>>> import numpy as np
>>> np.set_printoptions(suppress=True, linewidth=140)
>>> X = np.load("a.npy")
>>> X
array([[ 1, -4, -1, -5],
       [ 1, -4, -1, -5],
       [ 7,  2,  5,  1],
       [ 1, -4, -1, -5],
       [ 7,  2,  5,  1],
       [ 2, -3,  0, -4]])
>>> # rows and columns are dependent
>>> left, sig, vt = np.linalg.svd(X)
>>> evecs = vt[:(sig > 1e-8).sum()]
>>> rng = np.random.default_rng(2529)
>>> vec = X[2] + -2 * X[1] + rng.integers(2) * np.eye(4)[0]
>>> vec
array([ 5., 10.,  7., 11.])
>>> np.round(evecs.T @ evecs, 3) + 0
array([[ 0.714,  0.   ,  0.429, -0.143],
       [ 0.   ,  0.385,  0.154,  0.462],
       [ 0.429,  0.154,  0.319,  0.099],
       [-0.143,  0.462,  0.099,  0.582]])
>>> np.round(np.linalg.norm(vec - evecs.T @ evecs @ vec), 3)
np.float64(0.0)
>>> left, sig, vt = np.linalg.svd(X)
>>> np.argmax(sig[:-1] / (sig[1:] + 1e-6)) + 1
np.int64(2)
>>> sig.round(3) + 0
array([13.417, 11.661,  0.   ,  0.   ])
>>> out = left[:, :2] @ np.diag(sig[:2]) @ vt[:2]
>>> np.round(np.linalg.norm(X - out, 2), 3), np.round(sig[2], 3)
(np.float64(0.0), np.float64(0.0))
>>> round(float(np.abs(X - out).max()), 3)
0.0
>>> out.round(3) + 0
array([[ 1., -4., -1., -5.],
       [ 1., -4., -1., -5.],
       [ 7.,  2.,  5.,  1.],
       [ 1., -4., -1., -5.],
       [ 7.,  2.,  5.,  1.],
       [ 2., -3.,  0., -4.]])
>>> np.linalg.matrix_rank(out)
np.int64(2)
>>> np.unique(X.round(6), axis=0).shape
(3, 4)
>>> np.round(np.trace(np.linalg.pinv(X) @ X), 3)
np.float64(2.0)
>>> np.allclose(X[:-1].T @ np.linalg.lstsq(X[:-1].T, X[-1])[0], X[-1])
True
>>> np.abs(np.diag(np.linalg.qr(X)[1])) > 1e-9
array([ True,  True, False, False])
>>> np.linalg.lstsq(X[:-1].T, X[-1])[2]
np.int32(2)
>>> np.round(X @ np.linalg.pinv(X) @ X, 3) + 0
array([[ 1., -4., -1., -5.],
       [ 1., -4., -1., -5.],
       [ 7.,  2.,  5.,  1.],
       [ 1., -4., -1., -5.],
       [ 7.,  2.,  5.,  1.],
       [ 2., -3.,  0., -4.]])
>>> def softmax(z):
...     e = np.exp(z - z.max(axis=-1, keepdims=True))
...     return e / e.sum(axis=-1, keepdims=True)
... 
>>> np.round(softmax(X).sum(axis=1), 3)
array([1., 1., 1., 1., 1., 1.])
>>> np.round(softmax(X[0] + -3), 3)
array([0.874, 0.006, 0.118, 0.002])
>>> np.round(softmax(X[0]), 3)
array([0.874, 0.006, 0.118, 0.002])
>>> S = X @ X.T / np.sqrt(4)
>>> softmax(S).round(6).argmax(axis=1)
array([0, 0, 2, 0, 2, 0])
>>> np.round(softmax(S)[0] @ X, 3)
array([ 1.004, -3.996, -0.996, -4.996])
>>> J = np.load("m.npy")
>>> J
array([[0, 0, 0, 0, 0],
       [2, 2, 0, 0, 0],
       [0, 0, 2, 0, 0],
       [2, 2, 1, 0, 0],
       [1, 1, 3, 0, 3]])
>>> np.round(softmax(J[4] + -1), 3)
array([0.058, 0.058, 0.431, 0.021, 0.431])
>>> np.round(softmax(J).sum(axis=1), 3)
array([1., 1., 1., 1., 1.])
>>> np.round(softmax(J[4]), 3)
array([0.058, 0.058, 0.431, 0.021, 0.431])
>>> S = J @ J.T / np.sqrt(5)
>>> np.round(softmax(S)[4] @ J, 3)
array([1.002, 1.002, 2.989, 0.   , 2.983])
>>> softmax(S).round(6).argmax(axis=1)
array([0, 1, 4, 3, 4])
>>> np.round(softmax(S + np.triu(np.full(S.shape, -np.inf), 1)), 3) + 0
array([[1.   , 0.   , 0.   , 0.   , 0.   ],
       [0.027, 0.973, 0.   , 0.   , 0.   ],
       [0.125, 0.125, 0.749, 0.   , 0.   ],
       [0.011, 0.376, 0.026, 0.588, 0.   ],
       [0.   , 0.001, 0.002, 0.003, 0.994]])
>>> r = np.linalg.matrix_rank(X)
>>> r
np.int64(2)
>>> null = np.linalg.svd(X)[2][r:].T
>>> [int(np.linalg.matrix_rank(X[:, :j + 1])) for j in range(4)]
[1, 2, 2, 2]
>>> np.allclose(X @ null, 0)
True
>>> [int(np.linalg.matrix_rank(X[:i])) for i in range(1, len(X) + 1)]
[1, 1, 2, 2, 2, 2]
>>> np.round(null @ null.T, 3) + 0
array([[ 0.286,  0.   , -0.429,  0.143],
       [ 0.   ,  0.615, -0.154, -0.462],
       [-0.429, -0.154,  0.681, -0.099],
       [ 0.143, -0.462, -0.099,  0.418]])
>>> np.round(np.linalg.svd(J, compute_uv=False), 3) + 0
array([5.268, 3.34 , 1.447, 0.   , 0.   ])
>>> J.sum(axis=0)
array([5, 5, 6, 0, 3])
>>> J.shape
(5, 5)
>>> J.mean(axis=0)
array([1. , 1. , 1.2, 0. , 0.6])
>>> J.sum(axis=1)
array([0, 4, 2, 5, 8])
>>> np.linalg.matrix_rank(J)
np.int64(3)
>>> np.unravel_index(np.abs(J).argmax(), J.shape)
(np.int64(4), np.int64(2))
>>> np.poly(J)
array([  1.,  -7.,  16., -12.,   0.,   0.])
>>> round(np.linalg.det(J[::-1]), 3)
np.float64(0.0)
>>> np.round(np.linalg.eigvals(J).sum().real, 3)
np.float64(7.0)
>>> hat = np.triu(np.array([[5, -3, 7, -3, -4],
...     [-4, -2, -3, 1, 1],
...     [9, 5, 1, 2, 1],
...     [-1, 4, 9, 0, -9],
...     [-7, 5, -4, -6, -5]]), 1) + np.eye(5)
>>> out = hat @ J @ np.linalg.inv(hat)
>>> np.linalg.matrix_rank(out)
np.int64(3)
>>> round(np.linalg.det(out), 3)
np.float64(0.0)
>>> np.round(np.poly(out), 3) + 0
array([  1.,  -7.,  16., -12.,   0.,   0.])
>>> f = np.array([2, 2, 2, 0, 2, 0, 1, 0])
>>> data = f[np.abs(np.subtract.outer(np.arange(8), np.arange(8)))]
>>> data
array([[2, 2, 2, 0, 2, 0, 1, 0],
       [2, 2, 2, 2, 0, 2, 0, 1],
       [2, 2, 2, 2, 2, 0, 2, 0],
       [0, 2, 2, 2, 2, 2, 0, 2],
       [2, 0, 2, 2, 2, 2, 2, 0],
       [0, 2, 0, 2, 2, 2, 2, 2],
       [1, 0, 2, 0, 2, 2, 2, 2],
       [0, 1, 0, 2, 0, 2, 2, 2]])
>>> w, evecs = np.linalg.eigh(data)
>>> round(float(w.sum()), 3), np.trace(data)
(16.0, np.int64(16))
>>> np.round(np.abs(evecs[:, -1]), 3)
array([0.283, 0.346, 0.384, 0.391, 0.391, 0.384, 0.346, 0.283])
